>>> import numpy as np
>>> np.set_printoptions(precision=1, suppress=True, linewidth=120)
>>> M = np.load("sample10.npy")
>>> M
array([[ 0.5,  0.5, -0.6],
       [ 0.7, -0.9,  0.4],
       [-0.1,  1.5, -1.6],
       [-0.5,  1.3, -1. ],
       [-0.8, -0.2,  0.3],
       [ 0.1, -0.2,  0.1],
       [-0.9,  0.3, -0.4],
       [-0.6,  1.4, -1.3],
       [ 0.8,  0.9, -0.6],
       [-1.1, -0.9,  1.1],
       [-1.4, -0.5,  0.3],
       [ 1.9,  0.6,  0. ],
       [-0.1, -0.3,  0.5],
       [ 0.2,  0.1,  0. ],
       [ 1. ,  0. , -0.2],
       [-0.3, -1.8,  1.7],
       [ 0.9,  1. , -0.7],
       [ 2.2, -2.1,  1.6],
       [ 0.7,  0.3, -0.3],
       [ 0.3, -0.6,  0.2],
       [-0.5,  0.4, -0.4],
       [-0.8, -0.4,  0.4],
       [ 0.4,  1.1, -1. ],
       [-1.6, -0.1, -0.4],
       [ 0.5, -2.2,  1.4],
       [ 0.8, -1.1,  0.8],
       [-0.4,  1.2, -1.4],
       [-1.2,  1. , -0.8]])
>>> Ac = (M - M.mean(axis=0)) / M.std(axis=0)
>>> np.argwhere(np.abs(Ac) > 2)
array([[11,  0],
       [15,  2],
       [17,  0],
       [17,  1],
       [24,  1]])
>>> b = np.linalg.lstsq(np.delete(Ac, 0, axis=1), Ac[:, 0])[0]
>>> b
array([0.2, 0.4])
>>> np.abs(b).argmax()
np.int64(1)
>>> basis = M[[9, 6]].astype(float)
>>> for _ in range(6):
...     lab = np.linalg.norm(M[:, None] - basis, axis=-1).argmin(axis=1)
...     basis = np.array([M[lab == j].mean(axis=0) for j in range(2)])
... 
>>> lab
array([1, 0, 1, 1, 0, 0, 1, 1, 1, 0, 0, 1, 0, 1, 1, 0, 1, 0, 1, 0, 1, 0, 1, 1, 0, 0, 1, 1])
>>> np.round(basis[1] - basis[0], 1) + 0
array([ 0. ,  1.7, -1.4])
>>> np.bincount(lab)
array([12, 16])
>>> np.abs(basis[1] - basis[0]).argmax()
np.int64(1)
>>> d = np.linalg.norm(M[:, None] - M[None], axis=-1)
>>> d[22]
array([0.7, 2.5, 0.9, 0.9, 2.2, 1.7, 1.6, 1.1, 0.6, 3.3, 2.7, 1.9, 2.1, 1.4, 1.5, 4. , 0.6, 4.5, 1.1, 2.1, 1.3, 2.4,
       0. , 2.4, 4.1, 2.9, 0.9, 1.6])
>>> B = np.array([[-2, 2, 0, -1], [0, 2, -1, 2], [2, -1, 1, -2]])
>>> F = B.T @ B
>>> F
array([[ 8, -6,  2, -2],
       [-6,  9, -3,  4],
       [ 2, -3,  2, -4],
       [-2,  4, -4,  9]])
>>> ev, V = np.linalg.eigh(F)
>>> x0 = np.array([4, -4, -1, -3])
>>> V * np.maximum(ev, 0) @ V.T
array([[ 8., -6.,  2., -2.],
       [-6.,  9., -3.,  4.],
       [ 2., -3.,  2., -4.],
       [-2.,  4., -4.,  9.]])
>>> np.abs(F).sum(axis=1).max(), round(np.abs(ev).max(), 1)
(np.int64(22), np.float64(18.5))
>>> r0 = np.array([-3, 1])
>>> np.correlate(F[0], F[3], "full")
array([ 72, -86,  74, -66,  28, -12,   4])
>>> np.convolve(F[0], r0)
array([-24,  26, -12,   8,  -2])
>>> np.array([np.convolve(row, r0, "same") for row in F])
array([[-24,  26, -12,   8],
       [ 18, -33,  18, -15],
       [ -6,  11,  -9,  14],
       [  6, -14,  16, -31]])
>>> np.polyval(r0, F[0])
array([-23,  19,  -5,   7])
>>> K = np.diag(np.array([0, 2, 0, 2]))
>>> K
array([[0, 0, 0, 0],
       [0, 2, 0, 0],
       [0, 0, 0, 0],
       [0, 0, 0, 2]])
>>> # triangular
>>> left, s, Vt = np.linalg.svd(K)
>>> s
array([2., 2., 0., 0.])
>>> B = left[:, :2] @ np.diag(s[:2]) @ Vt[:2]
>>> np.round(np.linalg.norm(K - B, 2), 1), s[2]
(np.float64(0.0), np.float64(0.0))
>>> mat = np.array([[1.0, 0.2, -0.6, -1.6],
...     [1.2, -0.7, -1.2, 2.0],
...     [-0.6, -0.9, -1.7, -1.8],
...     [1.3, -3.2, 0.5, -0.9],
...     [0.1, -0.7, -0.5, -0.5],
...     [-1.3, 0.5, 0.1, 0.8],
...     [-1.2, 0.2, 0.1, -0.3],
...     [0.5, -0.3, 0.6, -1.3],
...     [-0.3, 1.7, -0.9, 1.5],
...     [0.1, -1.1, 0.0, -0.8],
...     [-1.2, 0.0, 1.2, -0.7],
...     [-0.3, 0.7, -0.7, 0.8],
...     [-0.5, 0.1, 0.5, -0.4],
...     [1.3, 0.1, -0.4, -0.8],
...     [0.6, 1.6, -0.4, 1.2],
...     [-2.5, 0.5, -0.2, -0.7],
...     [-1.3, -0.2, 0.6, -0.5]])
>>> rng = np.random.default_rng(130100)
>>> mat[:, 3] = 2 * mat[:, 2] + 0.1 * rng.normal(size=17)
>>> mat
array([[ 1. ,  0.2, -0.6, -1.3],
       [ 1.2, -0.7, -1.2, -2.5],
       [-0.6, -0.9, -1.7, -3.6],
       [ 1.3, -3.2,  0.5,  1. ],
       [ 0.1, -0.7, -0.5, -1. ],
       [-1.3,  0.5,  0.1,  0.4],
       [-1.2,  0.2,  0.1, -0.1],
       [ 0.5, -0.3,  0.6,  1.2],
       [-0.3,  1.7, -0.9, -1.8],
       [ 0.1, -1.1,  0. , -0.1],
       [-1.2,  0. ,  1.2,  2.4],
       [-0.3,  0.7, -0.7, -1.5],
       [-0.5,  0.1,  0.5,  1.1],
       [ 1.3,  0.1, -0.4, -0.8],
       [ 0.6,  1.6, -0.4, -0.8],
       [-2.5,  0.5, -0.2, -0.6],
       [-1.3, -0.2,  0.6,  1.2]])
>>> Ac = (mat - mat.mean(axis=0)) / mat.std(axis=0)
>>> Ac.std(axis=0)
array([1., 1., 1., 1.])
>>> np.argwhere(np.abs(Ac) > 2)
array([[ 2,  2],
       [ 2,  3],
       [ 3,  1],
       [15,  0]])
>>> b = np.linalg.lstsq(np.delete(Ac, 3, axis=1), Ac[:, 3])[0]
>>> b.round(1) + 0
array([0., 0., 1.])
>>> np.abs(b).argmax()
np.int64(2)
>>> Q, R = np.linalg.qr(mat)
>>> np.allclose(R.T @ R, mat.T @ mat)
True
>>> Q.shape, R.shape
((17, 4), (4, 4))
>>> R
array([[-4.4,  1.4,  0.6,  1.1],
       [ 0. ,  4.2, -0.7, -1.3],
       [ 0. ,  0. ,  2.9,  6.1],
       [ 0. ,  0. ,  0. , -0.4]])
>>> np.round(Q.T @ Q, 1) + 0
array([[1., 0., 0., 0.],
       [0., 1., 0., 0.],
       [0., 0., 1., 0.],
       [0., 0., 0., 1.]])
>>> np.trace(Q @ Q.T)
np.float64(4.0)
>>> Q.round(1) + 0
array([[-0.2,  0.1, -0.1,  0.3],
       [-0.3, -0.1, -0.4,  0. ],
       [ 0.1, -0.3, -0.7,  0. ],
       [-0.3, -0.7,  0.1,  0. ],
       [ 0. , -0.2, -0.2,  0. ],
       [ 0.3,  0. ,  0. , -0.6],
       [ 0.3,  0. ,  0. ,  0.5],
       [-0.1,  0. ,  0.2,  0.2],
       [ 0.1,  0.4, -0.2, -0.1],
       [ 0. , -0.3, -0.1,  0.1],
       [ 0.3, -0.1,  0.3,  0.2],
       [ 0.1,  0.1, -0.2,  0.1],
       [ 0.1,  0. ,  0.1, -0.2],
       [-0.3,  0.1, -0.1,  0.1],
       [-0.1,  0.4,  0. ,  0.1],
       [ 0.6, -0.1, -0.2,  0.3],
       [ 0.3, -0.1,  0.1,  0. ]])
>>> arr = np.array([[1, 0, 0, 0], [-2, 1, 0, 0], [-1, 3, 1, 0], [2, -1, 1, 1]])
>>> (arr - arr.T) / 2
array([[ 0. ,  1. ,  0.5, -1. ],
       [-1. ,  0. , -1.5,  0.5],
       [-0.5,  1.5,  0. , -0.5],
       [ 1. , -0.5,  0.5,  0. ]])
>>> round(np.abs(np.linalg.eigvals(arr)).max(), 1)
np.float64(1.0)
>>> np.sort(np.abs(np.linalg.eigvals(arr)))
array([1., 1., 1., 1.])
>>> np.allclose(arr, arr.T)
False
>>> A = 2 * np.eye(3) + np.eye(3, k=1)
>>> A
array([[2., 1., 0.],
       [0., 2., 1.],
       [0., 0., 2.]])
>>> B = np.array([[3, 0, 1], [-2, -3, -3]])
>>> basis = np.kron(B, A)
>>> np.round(np.linalg.norm(basis, 2), 1), np.round(np.linalg.norm(B, 2) * np.linalg.norm(A, 2), 1)
(np.float64(14.3), np.float64(14.3))
>>> Q, V = np.linalg.qr(A[:, :1])[0], np.linalg.qr(A[:, 1:])[0]
>>> s = np.linalg.svd(Q.T @ V, compute_uv=False)
>>> s
array([0.5])
>>> np.degrees(np.arccos(s.clip(0, 1)))
array([60.8])
>>> (s > 0.9).sum()
np.int64(0)
>>> x0 = np.array([3, 3, 3])
>>> A @ np.eye(3)[2]
array([0., 1., 2.])
>>> (A * x0).sum(axis=1)
array([9., 9., 6.])
>>> ev, V = np.linalg.eig(A)
>>> np.sort(np.linalg.eigvals(np.linalg.inv(A)))
array([0.5, 0.5, 0.5])
>>> B = np.array([[3, 3, 3, 2, 2], [0, 4, 1, 5, 5], [1, 1, 3, 3, 2]])
>>> W0 = B.T @ B
>>> W0
array([[10, 10, 12,  9,  8],
       [10, 26, 16, 29, 28],
       [12, 16, 19, 20, 17],
       [ 9, 29, 20, 38, 35],
       [ 8, 28, 17, 35, 33]])
>>> np.argsort(-np.linalg.norm(W0, axis=0).round(6), kind="stable")[:3]
array([3, 4, 1])
>>> np.linalg.matrix_rank(W0, rtol=0.1)
np.int64(2)
>>> round(float(np.linalg.norm(W0, 2) / np.linalg.norm(W0)), 1)
1.0
>>> feats = np.loadtxt("m.csv", delimiter=",")
>>> feats
array([[ 0.7, -0.9, -1.9],
       [ 1.8, -1.3, -0.7],
       [ 0.5,  2.1, -0.5],
       [ 1.1, -3.1,  0.4],
       [ 1.1, -2.2,  0. ]])
>>> def softmax(z):
...     e = np.exp(z - z.max(axis=-1, keepdims=True))
...     return e / e.sum(axis=-1, keepdims=True)
... 
>>> np.round(softmax(10 * feats[3]), 1) + 0
array([1., 0., 0.])
>>> softmax(feats).sum(axis=1)
array([1., 1., 1., 1., 1.])
>>> S = feats @ feats.T / np.sqrt(3)
>>> softmax(S)[3] @ feats
array([ 1.1, -2.9,  0.3])
>>> np.round(softmax(S + np.triu(np.full(S.shape, -np.inf), 1)), 1) + 0
array([[1. , 0. , 0. , 0. , 0. ],
       [0.3, 0.7, 0. , 0. , 0. ],
       [0. , 0. , 0.9, 0. , 0. ],
       [0. , 0. , 0. , 0.9, 0. ],
       [0. , 0.1, 0. , 0.7, 0.2]])
>>> x0 = np.array([6, 4, 8])
>>> y = feats @ x0
>>> np.round(np.linalg.pinv(feats) @ feats, 1) + 0
array([[1., 0., 0.],
       [0., 1., 0.],
       [0., 0., 1.]])
>>> np.linalg.lstsq(feats, y)[0]
array([6., 4., 8.])
>>> y = y + 0.3 * rng.normal(size=5)
>>> y
array([-14.6,  -0.1,   7.9,  -2.4,  -2.1])
>>> b, *_ = np.linalg.lstsq(feats, y)
>>> b.round()
array([6., 4., 8.])
>>> np.round(np.linalg.norm(y - feats @ b), 1)
np.float64(0.4)
>>> b
array([6.2, 4.1, 8.1])
